$ ipython --no-banner

In [1]: import numpy as np

In [2]: np.set_printoptions(precision=4, suppress=True, linewidth=120)

In [3]: def tidy(a):
   ...:     return np.round(a, 4) + 0
   ...: 

In [4]: W0 = np.load("case7.npy")

In [5]: W0
Out[5]: 
array([[1, 0, 0, 0],
       [3, 3, 0, 0],
       [0, 0, 1, 0],
       [0, 0, 3, 3]])

In [6]: B = W0 / np.sqrt((W0 ** 2).mean(axis=1, keepdims=True))

In [7]: np.linalg.matrix_rank(B) == np.linalg.matrix_rank(W0)
Out[7]: np.True_

In [8]: W0 - W0.mean(axis=1, keepdims=True)
Out[8]: 
array([[ 0.75, -0.25, -0.25, -0.25],
       [ 1.5 ,  1.5 , -1.5 , -1.5 ],
       [-0.25, -0.25,  0.75, -0.25],
       [-1.5 , -1.5 ,  1.5 ,  1.5 ]])

In [9]: tidy(np.linalg.norm(B, axis=1))
Out[9]: array([2., 2., 2., 2.])

In [10]: tidy(np.linalg.eigvals(W0).sum().real)
Out[10]: np.float64(8.0)

In [11]: np.einsum("ij,ji->", W0, W0)
Out[11]: np.int64(20)

In [12]: tidy(np.linalg.det(W0[::-1]))
Out[12]: np.float64(9.0)

In [13]: np.einsum("ii->", W0)
Out[13]: np.int64(8)

In [14]: tidy(np.linalg.eigvals(W0))
Out[14]: array([3., 3., 1., 1.])

In [15]: np.poly(W0)
Out[15]: array([  1.,  -8.,  22., -24.,   9.])

In [16]: np.allclose(W0 @ W0.T, W0.T @ W0)
Out[16]: False

In [17]: (W0 - W0.T) / 2
Out[17]: 
array([[ 0. , -1.5,  0. ,  0. ],
       [ 1.5,  0. ,  0. ,  0. ],
       [ 0. ,  0. ,  0. , -1.5],
       [ 0. ,  0. ,  1.5,  0. ]])

In [18]: np.linalg.matrix_power(W0, 3)
Out[18]: 
array([[ 1,  0,  0,  0],
       [39, 27,  0,  0],
       [ 0,  0,  1,  0],
       [ 0,  0, 39, 27]])

In [19]: np.allclose(W0, W0.T)
Out[19]: False

In [20]: W0 @ W0
Out[20]: 
array([[ 1,  0,  0,  0],
       [12,  9,  0,  0],
       [ 0,  0,  1,  0],
       [ 0,  0, 12,  9]])

In [21]: vals, evecs = np.linalg.eig(W0)

In [22]: W0 @ evecs[:, 0] - vals[0] * evecs[:, 0]
Out[22]: array([0., 0., 0., 0.])

In [23]: tidy(np.sort(np.linalg.eigvals(np.linalg.inv(W0))))
Out[23]: array([0.3333, 0.3333, 1.    , 1.    ])

In [24]: B = np.array([[2, 3, 2, 2], [1, 1, 3, 1], [1, 1, 1, 0], [2, 2, 0, 2]])

In [25]: A = np.tril(B)

In [26]: A
Out[26]: 
array([[2, 0, 0, 0],
       [1, 1, 0, 0],
       [1, 1, 1, 0],
       [2, 2, 0, 2]])

In [27]: A @ A
Out[27]: 
array([[ 4,  0,  0,  0],
       [ 3,  1,  0,  0],
       [ 4,  2,  1,  0],
       [10,  6,  0,  4]])

In [28]: np.linalg.matrix_power(A - np.diag(np.diag(A)), 4)
Out[28]: 
array([[0, 0, 0, 0],
       [0, 0, 0, 0],
       [0, 0, 0, 0],
       [0, 0, 0, 0]])

In [29]: t3 = np.stack([A, 4 * A, A[::-1]])

In [30]: t3.shape
Out[30]: (3, 4, 4)

In [31]: sv = 3 * 0.5 ** np.arange(3)

In [32]: rng = np.random.default_rng(908)

In [33]: X = rng.normal(size=(10, 3)) * rng.permutation(sv)

In [34]: tidy(X)
Out[34]: 
array([[ 0.6862, -0.0358,  0.8626],
       [ 1.2289, -3.0165, -0.9752],
       [ 0.0513,  1.7197, -2.1352],
       [ 0.2371,  5.1677,  0.2767],
       [-0.4638,  0.1927, -0.0195],
       [-0.4573,  3.6583,  1.4522],
       [-0.0527,  1.6605, -0.5919],
       [ 1.6582,  6.0336, -1.0608],
       [-0.2995, -3.1784, -1.8266],
       [-0.0807,  2.0094, -2.8343]])

In [35]: hat = X @ np.linalg.solve(X.T @ X, X.T)

In [36]: tidy(np.trace(hat))
Out[36]: np.float64(3.0)

In [37]: tidy(hat @ X[:, 1])
Out[37]: array([-0.0358, -3.0165,  1.7197,  5.1677,  0.1927,  3.6583,  1.6605,  6.0336, -3.1784,  2.0094])

In [38]: tidy(np.linalg.eigvalsh(hat))
Out[38]: array([0., 0., 0., 0., 0., 0., 0., 1., 1., 1.])

In [39]: np.linalg.matrix_rank(np.eye(10) - hat)
Out[39]: np.int64(7)

In [40]: data = np.loadtxt("data.csv", delimiter=",")

In [41]: data
Out[41]: 
array([[-0.3775,  0.274 , -4.0315],
       [ 0.1188, -0.3338,  1.9863],
       [ 0.312 , -0.419 ,  3.897 ],
       [ 0.116 , -0.4134,  5.8994],
       [-0.1501,  0.0667, -3.8902],
       [-0.1956,  0.1762, -3.937 ],
       [ 0.1472, -0.3439,  6.1961],
       [-0.3842,  0.2899, -4.0248],
       [-0.4081,  0.2295, -5.9962],
       [-0.1335,  0.3651, -5.9511],
       [ 0.2343, -0.2037,  5.9006],
       [-0.0857,  0.1879, -3.9574],
       [ 0.3032, -0.3438,  5.9376],
       [-0.3911,  0.2562, -6.1242],
       [-0.107 ,  0.0773,  0.0411],
       [-0.0972,  0.1562, -4.0013],
       [ 0.2558, -0.25  ,  5.8625],
       [ 0.169 , -0.3169,  4.0319],
       [-0.1599,  0.0486, -2.1003],
       [ 0.0478, -0.0075,  2.1042],
       [ 0.3492, -0.1592,  6.1295],
       [ 0.0192, -0.0226,  2.0819],
       [-0.0369,  0.0755, -0.0085],
       [-0.219 ,  0.2426, -3.9683]])

In [42]: (A - A.T) / 2
Out[42]: 
array([[ 0. , -0.5, -0.5, -1. ],
       [ 0.5,  0. , -0.5, -1. ],
       [ 0.5,  0.5,  0. ,  0. ],
       [ 1. ,  1. ,  0. ,  0. ]])

In [43]: np.trace(A)
Out[43]: np.int64(6)

In [44]: np.allclose(A @ A.T, A.T @ A)
Out[44]: False

In [45]: tidy(np.linalg.det(A))
Out[45]: np.float64(4.0)

In [46]: np.linalg.matrix_power(A, 3)
Out[46]: 
array([[ 8,  0,  0,  0],
       [ 7,  1,  0,  0],
       [11,  3,  1,  0],
       [34, 14,  0,  8]])

In [47]: J = np.array([[1.0, 0.2, 0.04], [0.2, 1.0, 0.2], [0.04, 0.2, 1.0]])

In [48]: O = J.astype(float).copy()

In [49]: for j in range(3):
    ...:     O[:, j] -= O[:, :j] @ (O[:, :j].T @ O[:, j])
    ...:     O[:, j] /= np.linalg.norm(O[:, j])
    ...: 

In [50]: tidy(O)
Out[50]: 
array([[ 0.9798, -0.1998,  0.    ],
       [ 0.196 ,  0.9608, -0.1961],
       [ 0.0392,  0.1922,  0.9806]])

In [51]: vals, evecs = np.linalg.eig(J)

In [52]: tidy(np.prod(vals))
Out[52]: np.float64(0.9216)

In [53]: tidy(J @ evecs[:, 0] - vals[0] * evecs[:, 0])
Out[53]: array([0., 0., 0.])

In [54]: K = np.load("test6.npy")

In [55]: K
Out[55]: 
array([[0, 0, 1],
       [0, 0, 3],
       [0, 0, 0]])

In [56]: K @ K.T
Out[56]: 
array([[1, 3, 0],
       [3, 9, 0],
       [0, 0, 0]])

In [57]: K.T @ K
Out[57]: 
array([[ 0,  0,  0],
       [ 0,  0,  0],
       [ 0,  0, 10]])

In [58]: K[:, 0] @ K[:, 1]
Out[58]: np.int64(0)

In [59]: tidy(np.linalg.pinv(K))
Out[59]: 
array([[0. , 0. , 0. ],
       [0. , 0. , 0. ],
       [0.1, 0.3, 0. ]])

In [60]: tidy(np.linalg.norm(K, axis=0))
Out[60]: array([0.    , 0.    , 3.1623])
